$ python3 -q
>>> import numpy as np
>>> from numpy import linalg as LA
>>> np.set_printoptions(precision=1, suppress=True, linewidth=200, legacy="1.25")
>>> mat = -3 * np.eye(4) + np.ones((4, 4))
>>> mat
array([[-2.,  1.,  1.,  1.],
       [ 1., -2.,  1.,  1.],
       [ 1.,  1., -2.,  1.],
       [ 1.,  1.,  1., -2.]])
>>> # symmetric, so the eigenvalues are real
>>> ev, V = LA.eig(mat)
>>> np.round(np.prod(ev), 1)
-27.0
>>> ev
array([-3.,  1., -3., -3.])
>>> np.sort(LA.eigvals(mat.T))
array([-3., -3., -3.,  1.])
>>> np.round(mat @ V[:, 0] - ev[0] * V[:, 0], 1) + 0
array([0., 0., 0., 0.])
>>> other = LA.invert(mat)
Traceback (most recent call last):
  File "<python-input-11>", line 1, in <module>
    other = LA.invert(mat)
            ^^^^^^^^^
AttributeError: module 'numpy.linalg' has no attribute 'invert'
>>> other = LA.inv(mat)
>>> np.round(LA.slogdet(mat)[0], 1)
-1.0
>>> LA.inv(other)
array([[-2.,  1.,  1.,  1.],
       [ 1., -2.,  1.,  1.],
       [ 1.,  1., -2.,  1.],
       [ 1.,  1.,  1., -2.]])
>>> np.round(LA.det(mat) * other, 1) + 0
array([[ 0., -9., -9., -9.],
       [-9.,  0., -9., -9.],
       [-9., -9.,  0., -9.],
       [-9., -9., -9.,  0.]])
>>> (np.abs(other) > 1e-9).astype(int)
array([[0, 1, 1, 1],
       [1, 0, 1, 1],
       [1, 1, 0, 1],
       [1, 1, 1, 0]])
>>> np.allclose(other, mat.T)
False
>>> u = np.array([2, 2, 2, 1])
>>> other = mat + np.outer(u, np.eye(4)[0])
>>> round(LA.det(other) / LA.det(mat), 1), round(1 + LA.solve(mat, u)[0], 1)
(2.7, 2.7)
>>> LA.matrix_rank(LA.inv(other) - LA.inv(mat), tol=1e-8)
1
>>> LA.matrix_rank(other - mat)
1
>>> rng = np.random.default_rng(79562)
>>> data = (rng.random((4, 4)) < 0.3) + np.eye(4)
>>> data /= data.sum(axis=1, keepdims=True)
>>> data
array([[1., 0., 0., 0.],
       [0., 1., 0., 0.],
       [0., 0., 1., 0.],
       [0., 0., 0., 1.]])
>>> data @ data
array([[1., 0., 0., 0.],
       [0., 1., 0., 0.],
       [0., 0., 1., 0.],
       [0., 0., 0., 1.]])
>>> np.sort(LA.eigvals(data).real)
array([1., 1., 1., 1.])
>>> (data != 0).astype(int)
array([[1, 0, 0, 0],
       [0, 1, 0, 0],
       [0, 0, 1, 0],
       [0, 0, 0, 1]])
>>> np.round(LA.det(data), 1)
1.0
>>> np.flatnonzero(LA.matrix_power((data != 0) + (data.T != 0) + np.eye(4), 4)[0])
array([0])
>>> t = np.radians(72)
>>> R = np.eye(4)
>>> R[2, 2] = R[0, 0] = np.cos(t)
>>> R[2, 0], R[0, 2] = -np.sin(t), np.sin(t)
>>> R
array([[ 0.3,  0. ,  1. ,  0. ],
       [ 0. ,  1. ,  0. ,  0. ],
       [-1. ,  0. ,  0.3,  0. ],
       [ 0. ,  0. ,  0. ,  1. ]])
>>> other = data @ R.T
>>> round(float(LA.det(R)), 1), round(np.trace(R), 1)
(1.0, 2.6)
>>> np.allclose(LA.norm(data, axis=1), LA.norm(other, axis=1))
True
>>> np.allclose(data @ data.T, other @ other.T)
True
>>> other
array([[ 0.3,  0. , -1. ,  0. ],
       [ 0. ,  1. ,  0. ,  0. ],
       [ 1. ,  0. ,  0.3,  0. ],
       [ 0. ,  0. ,  0. ,  1. ]])
>>> LA.matrix_power(data, 100)
array([[1., 0., 0., 0.],
       [0., 1., 0., 0.],
       [0., 0., 1., 0.],
       [0., 0., 0., 1.]])
>>> LA.matrix_power(data, 2)
array([[1., 0., 0., 0.],
       [0., 1., 0., 0.],
       [0., 0., 1., 0.],
       [0., 0., 0., 1.]])
>>> data @ np.ones(4)
array([1., 1., 1., 1.])
>>> p = np.eye(4)[0]
>>> for _ in range(4):
...     p = p @ data
...     print(p.round(1))
... 
[1. 0. 0. 0.]
[1. 0. 0. 0.]
[1. 0. 0. 0.]
[1. 0. 0. 0.]
>>> u = np.array([2, -2, -2, 2])
>>> other = data + np.outer(u, np.eye(4)[0])
>>> np.round(LA.det(other) / LA.det(data), 1), np.round(1 + LA.solve(data, u)[0], 1)
(3.0, 3.0)
>>> ev, V = LA.eigh(data)
>>> x0 = np.array([0, 3, 1, 2])
>>> V * np.maximum(ev, 0) @ V.T
array([[1., 0., 0., 0.],
       [0., 1., 0., 0.],
       [0., 0., 1., 0.],
       [0., 0., 0., 1.]])
>>> x0 @ data @ x0
14.0
>>> V * np.abs(ev) @ V.T
array([[1., 0., 0., 0.],
       [0., 1., 0., 0.],
       [0., 0., 1., 0.],
       [0., 0., 0., 1.]])
>>> x0 @ data @ x0 / (x0 @ x0), ev[0], ev[-1]
(1.0, 1.0, 1.0)
>>> np.abs(data).sum(axis=1).max(), np.abs(ev).max()
(1.0, 1.0)
>>> A = np.load("layer11.npy")
>>> A
array([[-0.9, -0.5,  0.2],
       [ 2.3, -1. ,  0.9],
       [ 0.4, -1.4, -2.1],
       [-0.9, -0.5,  0. ]])
>>> x0 = np.array([3, 1, 2])
>>> y = A @ x0
>>> y
array([-2.8,  7.7, -4.4, -3.2])
>>> np.round(LA.pinv(A) @ A, 1) + 0
array([[1., 0., 0.],
       [0., 1., 0.],
       [0., 0., 1.]])
>>> LA.lstsq(A, y)[0]
array([3., 1., 2.])
>>> y = y + 0.1 * rng.normal(size=4)
>>> y
array([-2.9,  7.6, -4.4, -3.2])
>>> beta, *_ = LA.lstsq(A, y)
>>> [round(float(LA.norm(LA.solve(A.T @ A + lam * np.eye(3), A.T @ y))), 2) for lam in (0, 1, 10, 100)]
[3.75, 3.22, 1.52, 0.25]
>>> np.round(A.T @ (y - A @ beta), 1) + 0
array([0., 0., 0.])
>>> beta.round()
array([3., 1., 2.])
>>> beta
array([3. , 1.1, 1.9])
>>> Q = A.astype(float).copy()
>>> for j in range(3):
...     Q[:, j] -= Q[:, :j] @ (Q[:, :j].T @ Q[:, j])
...     Q[:, j] /= LA.norm(Q[:, j])
... 
>>> np.round(Q.T @ A, 1) + 0
array([[ 2.7, -0.7,  0.4],
       [ 0. ,  1.7,  1.3],
       [ 0. ,  0. ,  1.8]])
>>> np.round(Q.T @ Q, 1) + 0
array([[1., 0., 0.],
       [0., 1., 0.],
       [0., 0., 1.]])
>>> Q, R = LA.qr(A)
>>> np.round(Q @ R, 1) + 0
array([[-0.9, -0.5,  0.2],
       [ 2.3, -1. ,  0.9],
       [ 0.4, -1.4, -2.1],
       [-0.9, -0.5,  0. ]])
>>> np.allclose(R.T @ R, A.T @ A)
True
>>> M = np.loadtxt("a.csv", delimiter=",")
>>> M
array([[ 1.1,  0.1,  0.2,  0.3],
       [ 0.1,  1.2,  0.3,  0.2],
       [ 0.2,  0.3,  1.8, -0.1],
       [ 0.3,  0.2, -0.1,  1.8]])
>>> # symmetric
>>> ev, V = LA.eigh(M)
>>> np.round(V.T @ M @ V, 1) + 0
array([[0.9, 0. , 0. , 0. ],
       [0. , 1.1, 0. , 0. ],
       [0. , 0. , 1.9, 0. ],
       [0. , 0. , 0. , 2. ]])
>>> round(ev.sum(), 1), np.round(np.trace(M), 1)
(5.9, 5.9)
>>> ev
array([0.9, 1.1, 1.9, 2. ])
>>> V @ np.diag(ev) @ V.T
array([[ 1.1,  0.1,  0.2,  0.3],
       [ 0.1,  1.2,  0.3,  0.2],
       [ 0.2,  0.3,  1.8, -0.1],
       [ 0.3,  0.2, -0.1,  1.8]])
>>> LA.eigvalsh(M @ M)
array([0.8, 1.1, 3.7, 4.1])
>>> np.round(V.T @ V, 1) + 0
array([[1., 0., 0., 0.],
       [0., 1., 0., 0.],
       [0., 0., 1., 0.],
       [0., 0., 0., 1.]])
